In [1]: import numpy as np

In [2]: from numpy import linalg as LA

In [3]: np.set_printoptions(suppress=True, linewidth=120)

In [4]: other = np.array([[-1, -1], [-3, 1], [-2, -3]])

In [5]: basis = np.array([[3, 3, 1], [-1, 1, 1]])

In [6]: rng = np.random.default_rng(39)

In [7]: J = other @ basis + 0.1 * rng.normal(size=(3, 3))

In [8]: J.round(2)
Out[8]: 
array([[ -2.  ,  -3.97,  -1.98],
       [-10.09,  -8.12,  -1.97],
       [ -2.96,  -8.81,  -5.06]])

In [9]: np.round(LA.svd(J, compute_uv=False), 2)
Out[9]: array([16.71,  5.27,  0.04])

In [10]: np.round(J - J[0], 2)
Out[10]: 
array([[ 0.  ,  0.  ,  0.  ],
       [-8.09, -4.15,  0.02],
       [-0.96, -4.84, -3.08]])

In [11]: np.unravel_index(np.abs(J).argmax(), J.shape)
Out[11]: (np.int64(1), np.int64(0))

In [12]: X = np.load("layer3.npy")

In [13]: X.round(2)
Out[13]: 
array([[-0.09,  0.99, -0.08],
       [-0.99, -0.1 , -0.08],
       [-0.09,  0.07,  0.99]])

In [14]: other = X / np.sqrt((X ** 2).mean(axis=1, keepdims=True))

In [15]: LA.matrix_rank(X - X.mean(axis=1, keepdims=True))
Out[15]: np.int64(2)

In [16]: hat = np.triu(np.array([[4, 8, 6], [2, 8, 3], [9, 8, 2]]), 1) + np.eye(3)

In [17]: other = hat @ X @ LA.inv(hat)

In [18]: np.round(np.trace(other), 2), round(np.trace(X), 2)
Out[18]: (np.float64(0.81), np.float64(0.81))

In [19]: other.round(2)
Out[19]: 
array([[  -8.57,   69.15, -150.84],
       [  -1.26,   10.2 ,  -20.14],
       [  -0.09,    0.79,   -0.83]])
